$ ipython --no-banner

In [1]: import numpy as np

In [2]: np.set_printoptions(precision=1, suppress=True, linewidth=100, legacy="1.25")

In [3]: def rnd(a):
   ...:     return np.round(a, 1) + 0
   ...: 

In [4]: data = np.loadtxt("w.csv", delimiter=",")

In [5]: data
Out[5]: 
array([[-2.,  0.,  1., -1.,  1.,  0.,  1., -3.,  0.,  1., -1.,  2.,  0.,  3.],
       [-3., -2.,  1., -3.,  3.,  2.,  1.,  1., -3.,  0., -2.,  0.,  1.,  0.],
       [-2.,  0.,  1., -1.,  1.,  0.,  1., -3.,  0.,  1., -1.,  2.,  0.,  3.],
       [-1., -1., -2.,  1.,  0., -2.,  0., -1., -1., -2.,  1.,  2., -1., -3.],
       [-1.,  1., -2., -2.,  3., -1., -2.,  0.,  2., -3., -2.,  3., -3.,  1.],
       [ 2., -3.,  2., -1., -2.,  2.,  3.,  1., -1.,  0.,  2., -3., -1., -2.],
       [ 1., -1., -3.,  2., -3.,  3.,  1.,  3.,  3., -3., -1.,  0., -2.,  0.],
       [ 0., -2., -2., -1.,  1., -3., -1., -2.,  2.,  2., -1.,  0.,  1., -3.],
       [-3., -3., -2.,  3., -1.,  0.,  3.,  1.,  0.,  1., -2., -2., -1., -1.],
       [-1.,  0.,  3.,  0.,  3.,  0.,  1.,  2.,  0.,  3., -2., -3., -3.,  2.],
       [-1., -2.,  1.,  3.,  2., -3.,  2., -3., -1., -3.,  2.,  3., -1., -1.],
       [-1.,  0.,  3.,  3.,  2.,  2.,  0.,  2.,  1.,  3.,  1.,  2.,  1.,  1.],
       [ 3.,  1., -1.,  0., -3., -1., -1.,  3., -2.,  0., -1.,  3.,  3.,  2.],
       [-3.,  3.,  1., -3.,  2., -2.,  1.,  0., -3.,  2., -1.,  1.,  1., -3.]])

In [6]: np.argsort(-np.linalg.norm(data, axis=0).round(6), kind="stable")[:3]
Out[6]: array([11,  4,  7])

In [7]: np.linalg.cond(data) > 100
Out[7]: True

In [8]: np.linalg.matrix_rank(data, rtol=0.1)
Out[8]: 12

In [9]: rnd(np.linalg.norm(data, 2) / np.linalg.norm(data))
Out[9]: 0.5

In [10]: r = np.linalg.matrix_rank(data)

In [11]: r
Out[11]: 13

In [12]: N = np.linalg.svd(data)[2][r:].T

In [13]: np.linalg.matrix_rank(data.T @ data), np.linalg.matrix_rank(data @ data.T)
Out[13]: (13, 13)

In [14]: [int(np.linalg.matrix_rank(data[:i])) for i in range(1, len(data) + 1)]
Out[14]: [1, 2, 2, 3, 4, 5, 6, 7, 8, 9, 10, 11, 12, 13]

In [15]: rnd(N[:, 0] / N[np.abs(N[:, 0]).round(6).argmax(), 0])
Out[15]: array([-0.6, -0.3,  1. ,  0. , -0.8, -0.3, -0.6,  0.1,  0.3, -0.4, -0.4,  0. ,  0. , -0.2])

In [16]: [int(np.linalg.matrix_rank(data[:, :j + 1])) for j in range(14)]
Out[16]: [1, 2, 3, 4, 5, 6, 7, 8, 9, 10, 11, 12, 13, 13]

In [17]: np.allclose(data @ N, 0)
Out[17]: True

In [18]: blk = np.stack([data, 4 * data, data[::-1]])

In [19]: np.linalg.matrix_rank(blk.reshape(3, -1))
Out[19]: 2

In [20]: np.linalg.matrix_rank(blk)
Out[20]: array([13, 13, 13])

In [21]: rnd(np.linalg.norm(blk, axis=(1, 2)))
Out[21]: array([ 26.8, 107.2,  26.8])

In [22]: (blk @ data.T).shape
Out[22]: (3, 14, 14)

In [23]: left, sig, Vt = np.linalg.svd(data)

In [24]: np.argmax(sig[:-1] / (sig[1:] + 1e-6)) + 1
Out[24]: 13

In [25]: rnd(sig)
Out[25]: array([12.7, 11.3, 10.1,  9.1,  8.2,  6.9,  6.6,  6. ,  4.6,  4.1,  3. ,  1.4,  0.3,  0. ])

In [26]: A2 = left[:, :13] @ np.diag(sig[:13]) @ Vt[:13]

In [27]: np.linalg.matrix_rank(data, rtol=0.05)
Out[27]: 12

In [28]: rnd(np.linalg.norm(data - A2, 2)), rnd(sig[13])
Out[28]: (0.0, 0.0)

In [29]: A2 = np.array([[2, -5],
    ...:     [2, 4],
    ...:     [7, -9],
    ...:     [-5, -4],
    ...:     [2, 4],
    ...:     [9, -4],
    ...:     [9, 7],
    ...:     [8, 6],
    ...:     [6, -9],
    ...:     [8, 7],
    ...:     [-1, 5],
    ...:     [-6, -5],
    ...:     [1, -9],
    ...:     [9, -2]])

In [30]: np.einsum("ik,kj->ji", data, A2)
Out[30]: 
array([[  19.,   38.,   19., -112.,  -47.,   57.,   16.,  -60.,    4.,  109., -103.,   69.,   -7.,
         -16.],
       [ -16.,   35.,  -16.,   22.,   -2.,   22.,  -24.,   -1.,   50.,   58.,  -14.,  -26.,  -32.,
          81.]])

In [31]: np.linalg.matrix_rank(data @ A2)
Out[31]: 2

In [32]: np.einsum("ij->j", data)
Out[32]: array([-12.,  -9.,   1.,   0.,   9.,  -3.,  10.,   1.,  -3.,   2.,  -8.,  10.,  -5.,  -1.])

In [33]: np.linalg.matrix_rank(np.vstack([data, A2.T]))
Out[33]: 14

In [34]: np.vstack([data, A2.T]).shape
Out[34]: (16, 14)

In [35]: M = np.loadtxt("block8.csv", delimiter=",")

In [36]: M
Out[36]: 
array([[3., 6., 5., 7., 6., 4., 0., 6., 6., 5., 8., 9.],
       [2., 2., 7., 3., 6., 7., 3., 5., 1., 2., 9., 2.],
       [5., 3., 8., 2., 7., 8., 8., 3., 0., 2., 0., 1.],
       [6., 6., 4., 1., 0., 5., 2., 7., 4., 0., 6., 5.],
       [3., 4., 7., 9., 2., 1., 2., 0., 6., 2., 8., 6.],
       [2., 0., 4., 2., 6., 5., 9., 6., 3., 1., 6., 5.],
       [0., 6., 8., 7., 9., 4., 6., 2., 9., 6., 0., 6.],
       [5., 0., 5., 6., 3., 5., 9., 2., 5., 5., 9., 5.],
       [2., 4., 9., 0., 7., 5., 4., 0., 9., 4., 4., 8.],
       [5., 3., 5., 1., 4., 8., 1., 9., 4., 7., 3., 5.],
       [8., 0., 6., 4., 6., 1., 8., 4., 3., 0., 7., 2.],
       [6., 6., 6., 2., 7., 9., 2., 9., 9., 6., 6., 4.]])

In [37]: np.trace(M)
Out[37]: 56.0

In [38]: np.allclose(M, M.T)
Out[38]: False

In [39]: rnd(np.sort(np.abs(np.linalg.eigvals(M))))
Out[39]: array([ 2. ,  4.4,  5. ,  5. ,  5.1,  5.1,  7.2,  7.7,  8. , 10.2, 10.2, 54.8])

In [40]: rnd(np.abs(np.linalg.eigvals(M)).max())
Out[40]: 54.8

In [41]: A2 = M[0, 0] * M[1:] - np.outer(M[1:, 0], M[0])

In [42]: A2
Out[42]: 
array([[  0.,  -6.,  11.,  -5.,   6.,  13.,   9.,   3.,  -9.,  -4.,  11., -12.],
       [  0., -21.,  -1., -29.,  -9.,   4.,  24., -21., -30., -19., -40., -42.],
       [  0., -18., -18., -39., -36.,  -9.,   6., -15., -24., -30., -30., -39.],
       [  0.,  -6.,   6.,   6., -12.,  -9.,   6., -18.,   0.,  -9.,   0.,  -9.],
       [  0., -12.,   2.,  -8.,   6.,   7.,  27.,   6.,  -3.,  -7.,   2.,  -3.],
       [  0.,  18.,  24.,  21.,  27.,  12.,  18.,   6.,  27.,  18.,   0.,  18.],
       [  0., -30., -10., -17., -21.,  -5.,  27., -24., -15., -10., -13., -30.],
       [  0.,   0.,  17., -14.,   9.,   7.,  12., -12.,  15.,   2.,  -4.,   6.],
       [  0., -21., -10., -32., -18.,   4.,   3.,  -3., -18.,  -4., -31., -30.],
       [  0., -48., -22., -44., -30., -29.,  24., -36., -39., -40., -43., -66.],
       [  0., -18., -12., -36., -15.,   3.,   6.,  -9.,  -9., -12., -30., -42.]])

In [43]: rnd(M[:, 0] / M[0, 0])
Out[43]: array([1. , 0.7, 1.7, 2. , 1. , 0.7, 0. , 1.7, 0.7, 1.7, 2.7, 2. ])

In [44]: np.flatnonzero(~A2.round(6).any(axis=1))
Out[44]: array([], dtype=int64)

In [45]: np.linalg.matrix_rank(A2), np.linalg.matrix_rank(M)
Out[45]: (11, 12)

In [46]: A2.reshape(2, -1)
Out[46]: 
array([[  0.,  -6.,  11.,  -5.,   6.,  13.,   9.,   3.,  -9.,  -4.,  11., -12.,   0., -21.,  -1.,
        -29.,  -9.,   4.,  24., -21., -30., -19., -40., -42.,   0., -18., -18., -39., -36.,  -9.,
          6., -15., -24., -30., -30., -39.,   0.,  -6.,   6.,   6., -12.,  -9.,   6., -18.,   0.,
         -9.,   0.,  -9.,   0., -12.,   2.,  -8.,   6.,   7.,  27.,   6.,  -3.,  -7.,   2.,  -3.,
          0.,  18.,  24.,  21.,  27.,  12.],
       [ 18.,   6.,  27.,  18.,   0.,  18.,   0., -30., -10., -17., -21.,  -5.,  27., -24., -15.,
        -10., -13., -30.,   0.,   0.,  17., -14.,   9.,   7.,  12., -12.,  15.,   2.,  -4.,   6.,
          0., -21., -10., -32., -18.,   4.,   3.,  -3., -18.,  -4., -31., -30.,   0., -48., -22.,
        -44., -30., -29.,  24., -36., -39., -40., -43., -66.,   0., -18., -12., -36., -15.,   3.,
          6.,  -9.,  -9., -12., -30., -42.]])

In [47]: A2.ravel(order="F")
Out[47]: 
array([  0.,   0.,   0.,   0.,   0.,   0.,   0.,   0.,   0.,   0.,   0.,  -6., -21., -18.,  -6.,
       -12.,  18., -30.,   0., -21., -48., -18.,  11.,  -1., -18.,   6.,   2.,  24., -10.,  17.,
       -10., -22., -12.,  -5., -29., -39.,   6.,  -8.,  21., -17., -14., -32., -44., -36.,   6.,
        -9., -36., -12.,   6.,  27., -21.,   9., -18., -30., -15.,  13.,   4.,  -9.,  -9.,   7.,
        12.,  -5.,   7.,   4., -29.,   3.,   9.,  24.,   6.,   6.,  27.,  18.,  27.,  12.,   3.,
        24.,   6.,   3., -21., -15., -18.,   6.,   6., -24., -12.,  -3., -36.,  -9.,  -9., -30.,
       -24.,   0.,  -3.,  27., -15.,  15., -18., -39.,  -9.,  -4., -19., -30.,  -9.,  -7.,  18.,
       -10.,   2.,  -4., -40., -12.,  11., -40., -30.,   0.,   2.,   0., -13.,  -4., -31., -43.,
       -30., -12., -42., -39.,  -9.,  -3.,  18., -30.,   6., -30., -66., -42.])

In [48]: blk = A2.reshape(11, 2, -1)

In [49]: blk.transpose(1, 0, 2)
Out[49]: 
array([[[  0.,  -6.,  11.,  -5.,   6.,  13.],
        [  0., -21.,  -1., -29.,  -9.,   4.],
        [  0., -18., -18., -39., -36.,  -9.],
        [  0.,  -6.,   6.,   6., -12.,  -9.],
        [  0., -12.,   2.,  -8.,   6.,   7.],
        [  0.,  18.,  24.,  21.,  27.,  12.],
        [  0., -30., -10., -17., -21.,  -5.],
        [  0.,   0.,  17., -14.,   9.,   7.],
        [  0., -21., -10., -32., -18.,   4.],
        [  0., -48., -22., -44., -30., -29.],
        [  0., -18., -12., -36., -15.,   3.]],

       [[  9.,   3.,  -9.,  -4.,  11., -12.],
        [ 24., -21., -30., -19., -40., -42.],
        [  6., -15., -24., -30., -30., -39.],
        [  6., -18.,   0.,  -9.,   0.,  -9.],
        [ 27.,   6.,  -3.,  -7.,   2.,  -3.],
        [ 18.,   6.,  27.,  18.,   0.,  18.],
        [ 27., -24., -15., -10., -13., -30.],
        [ 12., -12.,  15.,   2.,  -4.,   6.],
        [  3.,  -3., -18.,  -4., -31., -30.],
        [ 24., -36., -39., -40., -43., -66.],
        [  6.,  -9.,  -9., -12., -30., -42.]]])

In [50]: np.swapaxes(blk, 1, 2)[6]
Out[50]: 
array([[  0.,  27.],
       [-30., -24.],
       [-10., -15.],
       [-17., -10.],
       [-21., -13.],
       [ -5., -30.]])

In [51]: blk.sum(axis=1)
Out[51]: 
array([[  9.,  -3.,   2.,  -9.,  17.,   1.],
       [ 24., -42., -31., -48., -49., -38.],
       [  6., -33., -42., -69., -66., -48.],
       [  6., -24.,   6.,  -3., -12., -18.],
       [ 27.,  -6.,  -1., -15.,   8.,   4.],
       [ 18.,  24.,  51.,  39.,  27.,  30.],
       [ 27., -54., -25., -27., -34., -35.],
       [ 12., -12.,  32., -12.,   5.,  13.],
       [  3., -24., -28., -36., -49., -26.],
       [ 24., -84., -61., -84., -73., -95.],
       [  6., -27., -21., -48., -45., -39.]])
